% python3 -q
>>> import numpy as np
>>> import numpy.linalg as la
>>> np.set_printoptions(precision=2, suppress=True, linewidth=140, floatmode="fixed")
>>> rnd = lambda a: np.round(a, 2) + 0
>>> Y = np.array([[0, 3]])
>>> m1 = np.block([[np.zeros((1, 1)), Y], [Y.T, np.zeros((2, 2))]])
>>> print(m1)
[[0.00 0.00 3.00]
 [0.00 0.00 0.00]
 [3.00 0.00 0.00]]
>>> rk = la.matrix_rank(m1)
>>> print(rk)
2
>>> N = la.svd(m1)[2][rk:].T
>>> print([int(la.matrix_rank(m1[:i])) for i in range(1, len(m1) + 1)])
[1, 1, 2]
>>> print(m1 @ N)
[[0.00]
 [0.00]
 [0.00]]
>>> print([int(la.matrix_rank(m1[:, :j + 1])) for j in range(3)])
[1, 1, 2]
>>> print(np.unique(m1.round(6), axis=0).shape)
(3, 3)
>>> P = np.triu(np.array([[1, -2, 3], [0, 3, 3], [0, -2, 3]]), 1) + np.eye(3)
>>> Y = P @ m1 @ la.inv(P)
>>> print(np.trace(Y), np.trace(m1))
0.0 0.0
>>> print(Y)
[[  9.00  18.00 -78.00]
 [  9.00  18.00 -81.00]
 [  3.00   6.00 -27.00]]
>>> print(rnd(np.poly(Y)))
[ 1.00  0.00 -9.00  0.00]
>>> print(rnd(la.det(Y)))
0.0
>>> print(la.matrix_rank(Y))
2
>>> Uu, sigma, Vt = la.svd(m1)
>>> vecs = Vt[:(sigma > 1e-8).sum()]
>>> rng = np.random.default_rng(24091)
>>> x = m1[1] + 4 * m1[2] + rng.integers(2) * np.eye(3)[1]
>>> print(x)
[12.00  0.00  0.00]
>>> print(la.matrix_rank(np.vstack([m1, x])))
2
>>> print(np.allclose(vecs.T @ vecs @ x, x))
True
>>> print(la.cond(m1) > 100)
True
>>> print(np.argsort(-la.norm(m1, axis=0).round(6), kind="stable")[:3])
[0 2 1]
>>> print(la.matrix_rank(m1, rtol=0.1))
2
>>> mat = np.array([[-0.6, -0.4, -0.9, 0.3], [-0.6, -0.41, -0.9, 0.29]])
>>> theta = np.radians(72)
>>> R = np.eye(4)
>>> R[3, 3] = R[2, 2] = np.cos(theta)
>>> R[3, 2], R[2, 3] = -np.sin(theta), np.sin(theta)
>>> print(rnd(R))
[[ 1.00  0.00  0.00  0.00]
 [ 0.00  1.00  0.00  0.00]
 [ 0.00  0.00  0.31  0.95]
 [ 0.00  0.00 -0.95  0.31]]
>>> Y = mat @ R.T
>>> print(rnd(la.svd(mat, compute_uv=False)), rnd(la.svd(Y, compute_uv=False)))
[1.69 0.01] [1.69 0.01]
>>> print(rnd(np.abs(Y - mat).max(axis=0)))
[0.00 0.00 0.91 0.66]
>>> print(rnd(Y))
[[-0.60 -0.40  0.01  0.95]
 [-0.60 -0.41  0.00  0.95]]
>>> print(np.allclose(mat @ mat.T, Y @ Y.T))
True
>>> Uu, sigma, Vt = la.svd(mat)
>>> print(rnd(sigma))
[1.69 0.01]
>>> Y = Uu[:, :1] @ np.diag(sigma[:1]) @ Vt[:1]
>>> print(la.matrix_rank(Y))
1
>>> print(la.matrix_rank(mat, rtol=0.1))
1
>>> print([round(float(x), 2) for x in la.svd(mat, compute_uv=False)[:3]])
[1.69, 0.01]
>>> print(np.argsort(-la.norm(mat, axis=0).round(6), kind="stable")[:3])
[2 0 1]
>>> print(mat.reshape(2, -1))
[[-0.60 -0.40 -0.90  0.30]
 [-0.60 -0.41 -0.90  0.29]]
>>> print(mat.reshape(-1, 2))
[[-0.60 -0.40]
 [-0.90  0.30]
 [-0.60 -0.41]
 [-0.90  0.29]]
>>> t3 = mat.reshape(2, 2, -1)
>>> print(t3[:, 0])
[[-0.60 -0.40]
 [-0.60 -0.41]]
>>> print(np.swapaxes(t3, 1, 2)[1])
[[-0.60 -0.90]
 [-0.41  0.29]]
>>> print(np.einsum("ihd,jhd->hij", t3, t3).shape)
(2, 2, 2)
>>> print(rnd(la.norm(mat[0] - mat[1])))
0.01
>>> print(rnd(la.norm(mat, 2)))
1.69
>>> print(rnd(la.norm(mat, axis=1)))
[1.19 1.19]
>>> print(rnd(la.norm(mat, axis=0)))
[0.85 0.57 1.27 0.42]
>>> J = np.load("case14.npy")
>>> print(rnd(J))
[[ 0.25  0.00 -0.44]
 [ 0.00  1.00  0.00]
 [-0.44  0.00  0.75]]
>>> t3 = np.stack([J, 5 * J, J[::-1]])
>>> print(rnd(t3.sum(axis=0)))
[[ 1.09  0.00 -1.87]
 [ 0.00  7.00  0.00]
 [-2.36  0.00  4.04]]
>>> print(t3.shape)
(3, 3, 3)
>>> print(rnd(la.norm(t3, axis=(1, 2))))
[1.41 7.07 1.41]
>>> print(rnd(la.det(t3)))
[0.00 0.00 0.00]
>>> print(rnd(np.einsum("bij,cij->bc", t3, t3)))
[[ 2.00 10.00  0.13]
 [10.00 50.00  0.65]
 [ 0.13  0.65  2.00]]
>>> x = np.array([1, 4, 3])
>>> print(rnd(la.eigvalsh(2 * J - np.eye(3))))
[-1.00  1.00  1.00]
>>> print(rnd(J @ x))
[-1.05  4.00  1.80]
>>> print((x - J @ x) @ (J @ x))
0.0
>>> print(rnd(J @ J @ x))
[-1.05  4.00  1.80]
>>> A = np.array([[-0.91, 0.07, 0.77, 0.84],
...     [-0.13, 0.01, 0.11, 0.12],
...     [0.65, -0.05, -0.55, -0.6]])
>>> print(A)
[[-0.91  0.07  0.77  0.84]
 [-0.13  0.01  0.11  0.12]
 [ 0.65 -0.05 -0.55 -0.60]]
>>> Uu, sigma, Vt = la.svd(A)
>>> vecs = Vt[:(sigma > 1e-8).sum()]
>>> x = A[0] + 3 * A[2] + rng.integers(2) * np.eye(4)[3]
>>> print(rnd(x))
[ 1.04 -0.08 -0.88 -0.96]
>>> print(np.allclose(vecs.T @ vecs @ x, x))
True
>>> print(rnd(vecs.T @ vecs))
[[ 0.39 -0.03 -0.33 -0.36]
 [-0.03  0.00  0.03  0.03]
 [-0.33  0.03  0.28  0.30]
 [-0.36  0.03  0.30  0.33]]
>>> print(rnd(np.diag(vecs.T @ vecs)))
[0.39 0.00 0.28 0.33]
>>> print(la.matrix_rank(np.vstack([A, x])))
1
>>> print(rnd(la.norm(x - vecs.T @ vecs @ x)))
0.0
>>> f = np.array([-2, -1, 3])
>>> print(rnd(np.convolve(A[2], f)))
[-1.30 -0.55  3.10  1.60 -1.05 -1.80]
>>> print(rnd(np.correlate(A[2], A[0], "full")))
[ 0.55  0.46 -0.46 -1.52 -0.45  0.46  0.55]
>>> Uu, sigma, Vt = la.svd(A)
>>> print(np.argmax(sigma[:-1] / (sigma[1:] + 1e-6)) + 1)
1
>>> Y = Uu[:, :1] @ np.diag(sigma[:1]) @ Vt[:1]
>>> print(rnd(Y))
[[-0.91  0.07  0.77  0.84]
 [-0.13  0.01  0.11  0.12]
 [ 0.65 -0.05 -0.55 -0.60]]
>>> print(la.matrix_rank(Y))
1
>>> print(rnd(la.norm(A - Y) / la.norm(A)))
0.0
>>> theta = np.radians(180)
>>> R = np.eye(4)
>>> R[1, 1] = R[2, 2] = np.cos(theta)
>>> R[1, 2], R[2, 1] = -np.sin(theta), np.sin(theta)
>>> print(rnd(R))
[[ 1.00  0.00  0.00  0.00]
 [ 0.00 -1.00  0.00  0.00]
 [ 0.00  0.00 -1.00  0.00]
 [ 0.00  0.00  0.00  1.00]]
>>> Y = A @ R.T
>>> print(rnd(la.svd(A, compute_uv=False)), rnd(la.svd(Y, compute_uv=False)))
[1.81 0.00 0.00] [1.81 0.00 0.00]
>>> print(rnd(la.det(R)), np.trace(R))
1.0 0.0
>>> print(np.allclose(la.norm(A, axis=1), la.norm(Y, axis=1)))
True
>>> Y = np.array([[1, 1], [1, -1]])
>>> M = np.kron(Y, np.kron(Y, Y))[rng.permutation(8)][:4]
>>> print(M)
[[ 1  1  1  1 -1 -1 -1 -1]
 [ 1  1 -1 -1  1  1 -1 -1]
 [ 1 -1 -1  1 -1  1  1 -1]
 [ 1  1  1  1  1  1  1  1]]
>>> def softmax(z):
...     e = np.exp(z - z.max(axis=-1, keepdims=True))
...     return e / e.sum(axis=-1, keepdims=True)
... 
>>> print(rnd(softmax(10 * M[3])))
[0.12 0.12 0.12 0.12 0.12 0.12 0.12 0.12]
>>> print(rnd(softmax(M).sum(axis=1)))
[1.00 1.00 1.00 1.00]
>>> S = M @ M.T / np.sqrt(8)
>>> print(rnd(softmax(S)[3] @ M))
[1.00 0.90 0.80 0.90 0.80 0.90 0.80 0.70]
>>> x = np.array([1, -3, -3, 2, 0, -3, 2, 3])
>>> h = np.maximum(M @ x, 0)
>>> print(M.T @ h)
[ 5 -5 -5  5 -5  5  5 -5]
>>> print(np.maximum(M @ x, 0) - np.maximum(-M @ x, 0))
[-5 -9  5 -1]
>>> print(M * (h > 1e-9)[:, None])
[[ 0  0  0  0  0  0  0  0]
 [ 0  0  0  0  0  0  0  0]
 [ 1 -1 -1  1 -1  1  1 -1]
 [ 0  0  0  0  0  0  0  0]]
>>> print(la.cond(A) > 100)
True
>>> print(la.matrix_rank(A, rtol=0.1))
1
>>> print([round(float(x), 2) for x in la.svd(A, compute_uv=False)[:3]])
[1.81, 0.0, 0.0]
>>> t3 = np.stack([M, 2 * M, M[::-1]])
>>> print(t3.shape)
(3, 4, 8)
>>> print(rnd(la.norm(t3, axis=(1, 2))))
[ 5.66 11.31  5.66]
>>> data = np.array([[1, 2, 0, 1], [-2, 0, 1, 1], [-2, 1, 2, -2]])
>>> data[2] = data[0]
>>> print(data)
[[ 1  2  0  1]
 [-2  0  1  1]
 [ 1  2  0  1]]
>>> print(np.allclose(data[:-1].T @ la.lstsq(data[:-1].T, data[-1])[0], data[-1]))
True
>>> print(np.abs(np.diag(la.qr(data)[1])) > 1e-9)
[ True  True False]
>>> print(la.lstsq(data[:-1].T, data[-1])[2])
2
>>> x = np.array([1, 3, 3, 0])
>>> h = np.maximum(data @ x, 0)
>>> print(data.T @ h)
[12 28  1 15]
>>> Y = M / la.norm(M, axis=1, keepdims=True)
>>> gram = Y @ Y.T
>>> print(rnd(la.norm(Y, axis=1)))
[1.00 1.00 1.00 1.00]
>>> print((np.abs(gram) > 0.9).astype(int))
[[1 0 0 0]
 [0 1 0 0]
 [0 0 1 0]
 [0 0 0 1]]
>>> print(rnd(gram))
[[1.00 0.00 0.00 0.00]
 [0.00 1.00 0.00 0.00]
 [0.00 0.00 1.00 0.00]
 [0.00 0.00 0.00 1.00]]
>>> Uu, sigma, Vt = la.svd(data)
>>> print(np.argmax(sigma[:-1] / (sigma[1:] + 1e-6)) + 1)
2
>>> Y = Uu[:, :2] @ np.diag(sigma[:2]) @ Vt[:2]
>>> print(rnd(la.norm(data - Y, 2)), rnd(sigma[2]))
0.0 0.0
>>> print(la.matrix_rank(Y))
2
>>> W0 = rng.normal(size=(27, 3)) + 3 * np.array([2, 0, 1])
>>> print(rnd(W0))
[[ 5.45 -0.16  4.11]
 [ 5.62  0.32  2.11]
 [ 7.43  0.12  4.71]
 [ 5.81 -0.54  4.46]
 [ 5.41 -0.37  2.72]
 [ 5.92 -0.80  4.63]
 [ 6.74  2.21  2.70]
 [ 6.66 -2.88  2.05]
 [ 5.60  0.41  2.15]
 [ 7.33 -0.48  3.49]
 [ 4.13 -0.11  3.01]
 [ 5.61  0.11  2.91]
 [ 5.02 -0.23  2.64]
 [ 4.94 -0.07  2.30]
 [ 6.04 -0.04  0.82]
 [ 5.90 -0.20  2.30]
 [ 7.06  1.89  2.22]
 [ 5.27 -2.47  4.64]
 [ 6.32 -1.45  4.19]
 [ 5.47  0.33  2.90]
 [ 5.81 -0.34  2.25]
 [ 6.88  1.20  2.10]
 [ 7.09  0.41  2.34]
 [ 5.24  1.45  3.15]
 [ 4.87 -1.55  1.93]
 [ 7.36  0.03  4.19]
 [ 5.27 -1.06  2.10]]
>>> d = la.norm(W0[:, None] - W0[None], axis=-1)
>>> print(np.unravel_index(d.round(6).argmax(), d.shape))
(np.int64(16), np.int64(17))
>>> print(d.mean(axis=1).argmax())
7
>>> print(d[3].round(6).argsort(kind="stable")[:4])
[ 3  5  0 18]
>>> print(d.shape)
(27, 27)
